>>> import numpy as np
>>> import numpy.linalg as la
>>> np.set_printoptions(precision=3, suppress=True, linewidth=140)
>>> rnd = lambda a: np.round(a, 3) + 0
>>> X = np.load("data.npy")
>>> X
array([[-1, -1, -1, -1, -1, -1],
       [ 1,  1,  1,  1,  1,  1],
       [-1,  0, -1,  0, -1,  0],
       [-1, -1, -1, -1, -1, -1],
       [ 1,  1,  1,  1,  1,  1],
       [-1,  0, -1,  0, -1,  0]])
>>> left, sv, VT = la.svd(X)
>>> evecs = VT[:(sv > 1e-8).sum()]
>>> rng = np.random.default_rng(587)
>>> vec = X[0] + -1 * X[3] + rng.integers(2) * np.eye(6)[1]
>>> vec
array([0., 1., 0., 0., 0., 0.])
>>> la.matrix_rank(np.vstack([X, vec]))
np.int64(3)
>>> rnd(np.diag(evecs.T @ evecs))
array([0.333, 0.333, 0.333, 0.333, 0.333, 0.333])
>>> print(rnd(la.norm(vec - evecs.T @ evecs @ vec)))
0.816
>>> la.matrix_rank(X, rtol=0.1)
np.int64(2)
>>> mat = np.array([[0, 9, 7, 2, -4, 9, -2],
...     [0, 0, -2, -4, -9, -9, -7],
...     [0, 0, 0, 0, 4, 9, -6],
...     [0, 0, 0, 0, -6, -1, -1],
...     [0, 0, 0, 0, 0, 2, 3],
...     [0, 0, 0, 0, 0, 0, 7],
...     [0, 0, 0, 0, 0, 0, 0]])
>>> print(mat)
[[ 0  9  7  2 -4  9 -2]
 [ 0  0 -2 -4 -9 -9 -7]
 [ 0  0  0  0  4  9 -6]
 [ 0  0  0  0 -6 -1 -1]
 [ 0  0  0  0  0  2  3]
 [ 0  0  0  0  0  0  7]
 [ 0  0  0  0  0  0  0]]
>>> rank = la.matrix_rank(mat)
>>> rank
np.int64(5)
>>> N = la.svd(mat)[2][rank:].T
>>> print([int(la.matrix_rank(mat[:i])) for i in range(1, len(mat) + 1)])
[1, 2, 3, 4, 5, 5, 5]
>>> np.allclose(mat @ N, 0)
True
>>> print(rnd(np.trace(la.pinv(mat) @ mat)))
5.0
>>> np.abs(np.diag(la.qr(mat)[1])) > 1e-9
array([False, False, False, False, False, False, False])
>>> u, r1 = X[5], X[3]
>>> u @ u
np.int64(3)
>>> u @ r1
np.int64(3)
>>> p = (u @ r1) / (u @ u) * u
>>> r1 - p
array([ 0., -1.,  0., -1.,  0., -1.])
>>> rnd(la.norm(u + r1) ** 2 + la.norm(u - r1) ** 2)
np.float64(18.0)
>>> la.matrix_rank(np.outer(u, r1))
np.int64(1)
